% ipython --no-banner

In [1]: import numpy as np

In [2]: import numpy.linalg as la

In [3]: np.set_printoptions(precision=2, suppress=True, linewidth=120)

In [4]: B = np.array([[2, 1, 0, 1, 3, 1, 0, 2, 1, 0, 0, 0, 0, 2],
   ...:     [1, 0, 3, 3, 1, 2, 2, 2, 3, 2, 1, 2, 0, 0],
   ...:     [3, 2, 3, 0, 0, 2, 3, 3, 2, 0, 2, 1, 1, 2],
   ...:     [3, 1, 1, 1, 3, 1, 3, 1, 1, 1, 3, 2, 2, 1],
   ...:     [3, 0, 0, 0, 3, 1, 1, 0, 0, 1, 1, 2, 1, 0],
   ...:     [2, 1, 2, 3, 2, 2, 3, 0, 1, 2, 0, 3, 1, 1],
   ...:     [3, 3, 3, 0, 3, 0, 0, 2, 3, 0, 3, 1, 2, 0],
   ...:     [0, 1, 0, 2, 2, 2, 2, 0, 0, 3, 0, 0, 3, 1],
   ...:     [2, 1, 3, 1, 2, 2, 0, 0, 2, 0, 0, 0, 3, 3],
   ...:     [0, 2, 2, 2, 1, 2, 3, 1, 2, 1, 1, 2, 0, 3],
   ...:     [0, 1, 0, 0, 2, 2, 2, 3, 1, 3, 0, 3, 2, 1],
   ...:     [1, 0, 1, 3, 2, 3, 3, 1, 1, 2, 0, 2, 0, 2],
   ...:     [3, 3, 2, 1, 3, 2, 3, 1, 0, 2, 3, 3, 3, 0],
   ...:     [1, 2, 2, 0, 1, 3, 0, 2, 2, 3, 1, 0, 0, 1]])

In [5]: A = B - B.T

In [6]: A
Out[6]: 
array([[ 0,  0, -3, -2,  0, -1, -3,  2, -1,  0,  0, -1, -3,  1],
       [ 0,  0,  1,  2,  1,  1, -1,  1,  2,  0,  0,  2, -3, -2],
       [ 3, -1,  0, -1,  0,  0,  0,  3, -1, -2,  2,  0, -1,  0],
       [ 2, -2,  1,  0,  3, -2,  3, -1,  0, -1,  3, -1,  1,  1],
       [ 0, -1,  0, -3,  0, -1, -2, -2, -2,  0, -1,  0, -2, -1],
       [ 1, -1,  0,  2,  1,  0,  3, -2, -1,  0, -2,  0, -1, -2],
       [ 3,  1,  0, -3,  2, -3,  0,  0,  3, -3,  1, -2, -1,  0],
       [-2, -1, -3,  1,  2,  2,  0,  0,  0,  2, -3, -1,  2, -1],
       [ 1, -2,  1,  0,  2,  1, -3,  0,  0, -2, -1, -1,  3,  1],
       [ 0,  0,  2,  1,  0,  0,  3, -2,  2,  0, -2,  0, -2,  0],
       [ 0,  0, -2, -3,  1,  2, -1,  3,  1,  2,  0,  3, -1,  0],
       [ 1, -2,  0,  1,  0,  0,  2,  1,  1,  0, -3,  0, -3,  2],
       [ 3,  3,  1, -1,  2,  1,  1, -2, -3,  2,  1,  3,  0,  0],
       [-1,  2,  0, -1,  1,  2,  0,  1, -1,  0,  0, -2,  0,  0]])

In [7]: # skew-symmetric

In [8]: rng = np.random.default_rng(40)

In [9]: labels = rng.permutation(14)

In [10]: labels
Out[10]: array([ 7, 12,  3,  9,  5,  4,  1, 10, 11,  0,  2,  8, 13,  6])

In [11]: B = A[labels][:, labels]

In [12]: np.allclose(B, A)
Out[12]: False

In [13]: np.sort(np.abs(la.eigvals(B)))
Out[13]: array([ 0.3 ,  0.3 ,  2.75,  2.75,  4.01,  4.01,  5.11,  5.11,  6.23,  6.23,  8.17,  8.17, 10.08, 10.08])

In [14]: f = np.array([-2, -1, 5, -2, 0, 0, 4, -1, -2, 3, 3, -4, -2, 0])

In [15]: B = A + np.outer(f, np.eye(14)[6])

In [16]: np.round(la.det(B) / la.det(A), 2), np.round(1 + la.solve(A, f)[6], 2)
Out[16]: (np.float64(0.87), np.float64(0.87))

In [17]: la.matrix_rank(B - A)
Out[17]: np.int64(1)

In [18]: x = np.array([1, 2, 0, 1, 1, 2, 0, 0, 0, 0, 1, 1, 1, 0])

In [19]: rhs = A @ x

In [20]: rhs
Out[20]: array([ -8,   4,   1,   0, -10,  -1,  -4,   1,   2,  -3,   4,  -8,  16,   5])

In [21]: np.round(la.solve(A, A[:, 13]), 2) + 0
Out[21]: array([0., 0., 0., 0., 0., 0., 0., 0., 0., 0., 0., 0., 0., 1.])

In [22]: np.round(la.solve(A, rhs + A[:, 9]), 2) + 0
Out[22]: array([1., 2., 0., 1., 1., 2., 0., 0., 0., 1., 1., 1., 1., 0.])

In [23]: np.round(la.solve(A, 3 * rhs), 2) + 0
Out[23]: array([3., 6., 0., 3., 3., 6., 0., 0., 0., 0., 3., 3., 3., 0.])

In [24]: X = np.load("x.npy")

In [25]: X
Out[25]: 
array([[ 11.41,   0.98,  -2.08,   2.61,  10.6 ],
       [ -1.97,   2.36,  -3.53,   4.06,  -6.19],
       [  1.58,  -2.35,   4.71,   2.92,   2.66],
       [  4.84,   0.51,  -0.64,  -1.92,  -6.97],
       [  8.26,  -9.07,  -1.51,  -1.17,   1.94],
       [  7.98,   3.51,  -8.44,  -0.74,   4.03],
       [ 10.11,   3.76,  -6.65,  -2.13,   0.43],
       [  7.89,  -4.48, -10.06,   3.3 ,   2.26],
       [  1.16,   7.48,  -5.03,   0.94,  -2.1 ],
       [-11.45,   0.49,   7.97,  -2.31,  12.97]])

In [26]: B = np.c_[X[:, :2] @ np.array([[3, 1], [5, 3]]), np.array([2, 0, 1, 0, 0, 1, 0, 0, 1, 0])]

In [27]: B
Out[27]: 
array([[ 39.13,  14.35,   2.  ],
       [  5.89,   5.11,   0.  ],
       [ -7.01,  -5.47,   1.  ],
       [ 17.07,   6.37,   0.  ],
       [-20.57, -18.95,   0.  ],
       [ 41.49,  18.51,   1.  ],
       [ 49.13,  21.39,   0.  ],
       [  1.27,  -5.55,   0.  ],
       [ 40.88,  23.6 ,   1.  ],
       [-31.9 ,  -9.98,   0.  ]])

In [28]: la.matrix_rank(np.c_[X, B])
Out[28]: np.int64(6)

In [29]: la.matrix_rank(B)
Out[29]: np.int64(3)

In [30]: np.round(la.norm(B - X @ la.lstsq(X, B)[0], axis=0), 2) + 0
Out[30]: array([0.  , 0.  , 0.95])

In [31]: labels = rng.permutation(14)

In [32]: B = A[:, labels] * rng.choice([-1, 1], 14)

In [33]: B
Out[33]: 
array([[ 0,  1,  3,  0, -1,  0,  2, -1,  0,  0, -3, -2, -3,  1],
       [ 0, -1, -1,  0,  2,  1, -2,  2,  0,  0, -1, -1, -3, -2],
       [-1,  0,  0, -3,  0,  0,  1, -1, -2, -2,  0, -3, -1,  0],
       [-2,  2, -1, -2, -1,  3,  0,  0, -1, -3,  3,  1,  1,  1],
       [-1,  1,  0,  0,  1,  0,  3, -2,  0,  1, -2,  2, -2,  0],
       [-1,  0,  0, -1,  2,  1, -2, -1,  0,  2,  3,  2, -1,  0],
       [ 1,  3,  0, -3,  0,  2,  3,  3, -3, -1,  0,  0, -1,  2],
       [-1, -2,  3,  2,  1,  2, -1,  0,  2,  3,  0,  0,  2,  1],
       [-2, -1, -1, -1, -1,  2,  0,  0, -2,  1, -3,  0,  3,  1],
       [ 0,  0, -2,  0,  0,  0, -1,  2,  0,  2,  3,  2, -2,  0],
       [ 0, -2,  2,  0,  0,  1,  3,  1,  2,  0, -1, -3, -1, -3],
       [-2,  0,  0, -1, -2,  0, -1,  1,  0,  3,  2, -1, -3,  0],
       [ 3, -1, -1, -3,  0,  2,  1, -3,  2, -1,  1,  2,  0, -3],
       [ 2, -2,  0,  1,  0,  1,  1, -1,  0,  0,  0, -1,  0,  2]])

In [34]: Uu, _, VT = la.svd(A.T @ B)

In [35]: labels
Out[35]: array([ 1,  5,  2,  0, 13,  4,  3,  8,  9, 10,  6,  7, 12, 11])
